% ipython --no-banner

In [1]: import numpy as np

In [2]: from numpy import linalg as LA

In [3]: np.set_printoptions(precision=3, suppress=True, linewidth=160, legacy="1.25")

In [4]: def rd(a):
   ...:     return np.round(a, 3) + 0
   ...: 

In [5]: F = np.loadtxt("out8.csv", delimiter=",")

In [6]: rd(F)
Out[6]: 
array([[-0.293, -0.09 , -0.93 , -0.012, -0.205],
       [-0.469, -0.438,  0.264, -0.657, -0.295],
       [ 0.439, -0.518,  0.05 ,  0.342, -0.647],
       [-0.088,  0.724,  0.107, -0.075, -0.671],
       [ 0.703,  0.085, -0.229, -0.667,  0.038]])

In [7]: # orthonormal columns

In [8]: rd(LA.det(F))
Out[8]: 1.0

In [9]: rd((F - F.T) / 2)
Out[9]: 
array([[ 0.   ,  0.189, -0.684,  0.038, -0.454],
       [-0.189,  0.   ,  0.391, -0.691, -0.19 ],
       [ 0.684, -0.391,  0.   ,  0.118, -0.209],
       [-0.038,  0.691, -0.118,  0.   , -0.002],
       [ 0.454,  0.19 ,  0.209,  0.002,  0.   ]])

In [10]: F.inv()
Traceback (most recent call last):
  Cell In[10], line 1
    F.inv()
AttributeError: 'numpy.ndarray' object has no attribute 'inv'


In [11]: rd((F + F.T) / 2)
Out[11]: 
array([[-0.293, -0.279, -0.245, -0.05 ,  0.249],
       [-0.279, -0.438, -0.127,  0.033, -0.105],
       [-0.245, -0.127,  0.05 ,  0.225, -0.438],
       [-0.05 ,  0.033,  0.225, -0.075, -0.669],
       [ 0.249, -0.105, -0.438, -0.669,  0.038]])

In [12]: vec = np.array([2, 1, -1, -2, -4])

In [13]: rd(np.sort(np.abs(np.degrees(np.angle(LA.eigvals(F))))))
Out[13]: array([  0.   ,  96.698,  96.698, 137.927, 137.927])

In [14]: [p for p in range(1, 25) if np.allclose(LA.matrix_power(F, p), np.eye(5))]
Out[14]: []

In [15]: rd(LA.inv(F))
Out[15]: 
array([[-0.293, -0.469,  0.439, -0.088,  0.703],
       [-0.09 , -0.438, -0.518,  0.724,  0.085],
       [-0.93 ,  0.264,  0.05 ,  0.107, -0.229],
       [-0.012, -0.657,  0.342, -0.075, -0.667],
       [-0.205, -0.295, -0.647, -0.671,  0.038]])

In [16]: other = F / LA.norm(F, axis=1, keepdims=True)

In [17]: G = other @ other.T

In [18]: rd(G)
Out[18]: 
array([[1., 0., 0., 0., 0.],
       [0., 1., 0., 0., 0.],
       [0., 0., 1., 0., 0.],
       [0., 0., 0., 1., 0.],
       [0., 0., 0., 0., 1.]])

In [19]: rd(LA.norm(other, axis=1))
Out[19]: array([1., 1., 1., 1., 1.])

In [20]: (G - 2 * np.eye(5)).round(6).argmax(axis=1)
Out[20]: array([1, 0, 0, 0, 0])

In [21]: np.degrees(np.arccos(np.clip(G[4, 2], -1, 1)))
Out[21]: 90.0

In [22]: (np.abs(G) > 0.9).astype(int)
Out[22]: 
array([[1, 0, 0, 0, 0],
       [0, 1, 0, 0, 0],
       [0, 0, 1, 0, 0],
       [0, 0, 0, 1, 0],
       [0, 0, 0, 0, 1]])
